$ python -q
>>> import numpy as np
>>> import numpy.linalg as la
>>> np.set_printoptions(suppress=True, linewidth=100)
>>> basis = np.sign(np.array([[0, 2, 0, -1], [2, 1, 2, -2], [1, -2, 0, 0], [-1, 0, -1, 0]]))
>>> out = (np.tril(basis, -1) + np.eye(4)) @ (np.triu(basis, 1) + np.eye(4))
>>> vals = np.array([2, 1, 0, 1])
>>> X = np.rint(out * vals @ la.inv(out)) + 0
>>> X
array([[ 1.,  0.,  1.,  0.],
       [ 2.,  0.,  0.,  0.],
       [ 0.,  0.,  2.,  0.],
       [-2.,  1.,  0.,  1.]])
>>> out = X / np.sqrt((X ** 2).mean(axis=1, keepdims=True))
>>> np.round(la.norm(out, axis=1), 2)
array([2., 2., 2., 2.])
>>> la.matrix_rank(out) == la.matrix_rank(X)
np.True_
>>> X - X.mean(axis=1, keepdims=True)
array([[ 0.5, -0.5,  0.5, -0.5],
       [ 1.5, -0.5, -0.5, -0.5],
       [-0.5, -0.5,  1.5, -0.5],
       [-2. ,  1. ,  0. ,  1. ]])
>>> u, g = X[1], X[0]
>>> print(u @ g)
2.0
>>> pr = (u @ g) / (u @ u) * u
>>> round(float(la.norm(u + g) ** 2 + la.norm(u - g) ** 2), 2)
12.0
>>> g - pr
array([0., 0., 1., 0.])
>>> U, sigma, Vh = la.svd(X, full_matrices=False)
>>> sigma.round(2) + 0
array([3.19, 2.2 , 0.99, 0.  ])
>>> np.round(U.T @ X @ Vh.T, 2) + 0
array([[3.19, 0.  , 0.  , 0.  ],
       [0.  , 2.2 , 0.  , 0.  ],
       [0.  , 0.  , 0.99, 0.  ],
       [0.  , 0.  , 0.  , 0.  ]])
>>> np.round(np.cumsum(sigma ** 2) / np.sum(sigma ** 2), 2)
array([0.64, 0.94, 1.  , 1.  ])
>>> round(float(np.sqrt((sigma ** 2).sum())), 2), round(float(la.norm(X)), 2)
(4.0, 4.0)
>>> np.allclose(U * sigma @ Vh, X)
True
>>> (sigma > 1e-8).sum()
np.int64(3)
>>> U.shape, sigma.shape, Vh.shape
((4, 4), (4,), (4, 4))
>>> print(X @ X)
[[ 1.  0.  3.  0.]
 [ 2.  0.  2.  0.]
 [ 0.  0.  4.  0.]
 [-2.  1. -2.  1.]]
>>> np.round(la.matrix_power(X, 2), 2)
array([[ 1.,  0.,  3.,  0.],
       [ 2.,  0.,  2.,  0.],
       [ 0.,  0.,  4.,  0.],
       [-2.,  1., -2.,  1.]])
>>> (X + X.T) / 2
array([[ 1. ,  1. ,  0.5, -1. ],
       [ 1. ,  0. ,  0. ,  0.5],
       [ 0.5,  0. ,  2. ,  0. ],
       [-1. ,  0.5,  0. ,  1. ]])
>>> (X - X.T) / 2
array([[ 0. , -1. ,  0.5,  1. ],
       [ 1. ,  0. ,  0. , -0.5],
       [-0.5,  0. ,  0. ,  0. ],
       [-1. ,  0.5,  0. ,  0. ]])
>>> np.round(np.sort(np.abs(la.eigvals(X))), 2)
array([0., 1., 1., 2.])
>>> np.allclose(X @ X.T, X.T @ X)
False
>>> np.argsort(-la.norm(X, axis=0).round(6), kind="stable")[:3]
array([0, 2, 1])
>>> A = np.loadtxt("sample5.csv", delimiter=",")
>>> A
array([[-1.,  0.,  0.,  2.,  0., -1.,  0.,  0.,  0.],
       [ 0.,  0.,  0.,  2.,  3., -1.,  3.,  0.,  2.],
       [-1.,  0.,  0.,  0.,  0.,  0.,  0.,  0.,  0.],
       [ 1.,  0.,  0.,  0.,  0.,  0.,  0.,  0.,  0.],
       [-2.,  0.,  0., -3.,  0.,  0.,  0.,  1.,  0.],
       [ 0.,  2.,  0.,  0.,  1., -1.,  0.,  0.,  2.],
       [ 0.,  3.,  0.,  0.,  0.,  0.,  0.,  0.,  0.],
       [ 0.,  0.,  0.,  0.,  0.,  0.,  0.,  0.,  0.],
       [ 3.,  0.,  0.,  0.,  2.,  0., -1.,  0., -2.]])
>>> U, sigma, Vh = la.svd(A)
>>> evecs = Vh[:(sigma > 1e-8).sum()]
>>> rng = np.random.default_rng(6649)
>>> x = A[6] + 3 * A[0] + rng.integers(2) * np.eye(9)[1]
>>> x
array([-3.,  4.,  0.,  6.,  0., -3.,  0.,  0.,  0.])
>>> np.allclose(evecs.T @ evecs @ x, x)
True
>>> r = la.matrix_rank(A)
>>> r
np.int64(7)
>>> ns = la.svd(A)[2][r:].T
>>> print([int(la.matrix_rank(A[:, :j + 1])) for j in range(9)])
[1, 2, 2, 3, 4, 5, 6, 7, 7]
>>> [int(la.matrix_rank(np.delete(A, i, axis=0))) for i in range(9)]
[6, 6, 7, 7, 6, 6, 6, 7, 6]
>>> la.matrix_rank(A.T @ A), la.matrix_rank(A @ A.T)
(np.int64(7), np.int64(7))
>>> M = np.array([[-18, 18, 2, -2], [-9, 9, 1, -1], [4, -4, 0, 0], [2, -2, 0, 0]])
>>> # looks like rank 2
>>> round(la.norm(M, 2) / la.norm(M), 2)
np.float64(1.0)
>>> la.matrix_rank(M, rtol=0.1)
np.int64(1)
>>> out = M / la.norm(M, axis=1, keepdims=True)
>>> C2 = out @ out.T
>>> print(np.argwhere(np.triu(np.abs(C2) > 0.95, 1)))
[[0 1]
 [0 2]
 [0 3]
 [1 2]
 [1 3]
 [2 3]]
>>> print((C2 - 2 * np.eye(4)).round(6).argmax(axis=1))
[1 0 3 2]
>>> (np.abs(C2) > 0.9).astype(int)
array([[1, 1, 1, 1],
       [1, 1, 1, 1],
       [1, 1, 1, 1],
       [1, 1, 1, 1]])
>>> C2.round(2)
array([[ 1.  ,  1.  , -0.99, -0.99],
       [ 1.  ,  1.  , -0.99, -0.99],
       [-0.99, -0.99,  1.  ,  1.  ],
       [-0.99, -0.99,  1.  ,  1.  ]])
>>> print(round(np.degrees(np.arccos(np.clip(C2[2, 1], -1, 1))), 2))
173.66
>>> J = np.load("out4.npy")
>>> print(J)
[[0 2 1 2 3 2 3 2 1 3 3]
 [2 0 2 1 2 3 2 3 2 1 3]
 [1 2 0 2 1 2 3 2 3 2 1]
 [2 1 2 0 2 1 2 3 2 3 2]
 [3 2 1 2 0 2 1 2 3 2 3]
 [2 3 2 1 2 0 2 1 2 3 2]
 [3 2 3 2 1 2 0 2 1 2 3]
 [2 3 2 3 2 1 2 0 2 1 2]
 [1 2 3 2 3 2 1 2 0 2 1]
 [3 1 2 3 2 3 2 1 2 0 2]
 [3 3 1 2 3 2 3 2 1 2 0]]
>>> out = J + rng.integers(-2, 3, (11, 1)) @ rng.integers(-2, 3, (1, 11))
>>> out
array([[ 1,  3,  2,  4,  5,  0,  2,  1,  2,  1,  2],
       [ 0, -2,  0, -3, -2,  7,  4,  5,  0,  5,  5],
       [-1,  0, -2, -2, -3,  6,  5,  4,  1,  6,  3],
       [ 4,  3,  4,  4,  6, -3,  0,  1,  4, -1,  0],
       [ 3,  2,  1,  2,  0,  2,  1,  2,  3,  2,  3],
       [ 2,  3,  2,  1,  2,  0,  2,  1,  2,  3,  2],
       [ 5,  4,  5,  6,  5, -2, -2,  0,  3, -2,  1],
       [ 4,  5,  4,  7,  6, -3,  0, -2,  4, -3,  0],
       [-1,  0,  1, -2, -1,  6,  3,  4, -2,  6,  3],
       [ 2,  0,  1,  1,  0,  5,  3,  2,  1,  2,  3],
       [ 1,  1, -1, -2, -1,  6,  5,  4, -1,  6,  2]])
>>> np.abs(out - J).sum(axis=1)
array([15, 30, 30, 30,  0,  0, 30, 30, 30, 15, 30])
>>> la.matrix_power(out, 4)
array([[18190, 16924, 15145, 14563, 15281, 20629, 19889, 18639, 14893, 21151, 20851],
       [15756, 15182, 13119, 13162, 13434, 16876, 16695, 14679, 12363, 17270, 16962],
       [14383, 13644, 12077, 12040, 12203, 15042, 14702, 12947, 11016, 15128, 15173],
       [16663, 15577, 13934, 13242, 14152, 19749, 18988, 18045, 13988, 20392, 19878],
       [16125, 15298, 13598, 12926, 13920, 19028, 18424, 17283, 13322, 19736, 19033],
       [15193, 14087, 12704, 11965, 12816, 18370, 17454, 16779, 12770, 18846, 18362],
       [16921, 15910, 14162, 13228, 14531, 20822, 20101, 19349, 14570, 21822, 20889],
       [16459, 15279, 13834, 12865, 14062, 19717, 18940, 18336, 13960, 20558, 19942],
       [13991, 13228, 11528, 11528, 11683, 15210, 14866, 13279, 11149, 15408, 15297],
       [16361, 15677, 13705, 13527, 14059, 17657, 17479, 15637, 12991, 18232, 17885],
       [17257, 16337, 14387, 14490, 14546, 17910, 17573, 15375, 13325, 17961, 18150]])
>>> (out + out.T) / 2
array([[ 1. ,  1.5,  0.5,  4. ,  4. ,  1. ,  3.5,  2.5,  0.5,  1.5,  1.5],
       [ 1.5, -2. ,  0. ,  0. ,  0. ,  5. ,  4. ,  5. ,  0. ,  2.5,  3. ],
       [ 0.5,  0. , -2. ,  1. , -1. ,  4. ,  5. ,  4. ,  1. ,  3.5,  1. ],
       [ 4. ,  0. ,  1. ,  4. ,  4. , -1. ,  3. ,  4. ,  1. ,  0. , -1. ],
       [ 4. ,  0. , -1. ,  4. ,  0. ,  2. ,  3. ,  4. ,  1. ,  1. ,  1. ],
       [ 1. ,  5. ,  4. , -1. ,  2. ,  0. ,  0. , -1. ,  4. ,  4. ,  4. ],
       [ 3.5,  4. ,  5. ,  3. ,  3. ,  0. , -2. ,  0. ,  3. ,  0.5,  3. ],
       [ 2.5,  5. ,  4. ,  4. ,  4. , -1. ,  0. , -2. ,  4. , -0.5,  2. ],
       [ 0.5,  0. ,  1. ,  1. ,  1. ,  4. ,  3. ,  4. , -2. ,  3.5,  1. ],
       [ 1.5,  2.5,  3.5,  0. ,  1. ,  4. ,  0.5, -0.5,  3.5,  2. ,  4.5],
       [ 1.5,  3. ,  1. , -1. ,  1. ,  4. ,  3. ,  2. ,  1. ,  4.5,  2. ]])
>>> np.allclose(out @ out.T, out.T @ out)
False
>>> np.allclose(out, out.T)
False
